% ipython --no-banner

In [1]: import numpy as np

In [2]: np.set_printoptions(precision=2, suppress=True, linewidth=200)

In [3]: rd = lambda a: np.round(a, 2) + 0

In [4]: K = np.loadtxt("arr.csv", delimiter=",")

In [5]: print(rd(K))
[[0.22 0.35 0.22]
 [0.35 0.55 0.35]
 [0.22 0.35 0.22]]

In [6]: vec = np.array([7, 3, 2])

In [7]: print(rd((vec - K @ vec) @ (K @ vec)))
0.0

In [8]: print(np.trace(K))
1.0

In [9]: print(rd(np.linalg.eigvalsh(2 * K - np.eye(3))))
[-1. -1.  1.]

In [10]: print(rd(K @ K @ vec))
[3.07 4.82 3.07]

In [11]: print(rd(np.linalg.norm(K, 2) / np.linalg.norm(K)))
1.0

In [12]: print(np.linalg.cond(K) > 100)
True

In [13]: print(np.argsort(-np.linalg.norm(K, axis=0).round(6), kind="stable")[:3])
[1 0 2]

In [14]: left, sigma, Vh = np.linalg.svd(K)

In [15]: print(rd(sigma))
[1. 0. 0.]

In [16]: print(np.argmax(sigma[:-1] / (sigma[1:] + 1e-6)) + 1)
1

In [17]: out = left[:, :1] @ np.diag(sigma[:1]) @ Vh[:1]

In [18]: print(np.linalg.matrix_rank(K, rtol=0.05))
1

In [19]: print(rd(np.linalg.norm(K - out) / np.linalg.norm(K)))
0.0

In [20]: print(rd(np.abs(K - out).max()))
0.0

In [21]: print(rd(np.linalg.norm(K - out, 2)), rd(sigma[1]))
0.0 0.0

In [22]: print(rd(out))
[[0.22 0.35 0.22]
 [0.35 0.55 0.35]
 [0.22 0.35 0.22]]
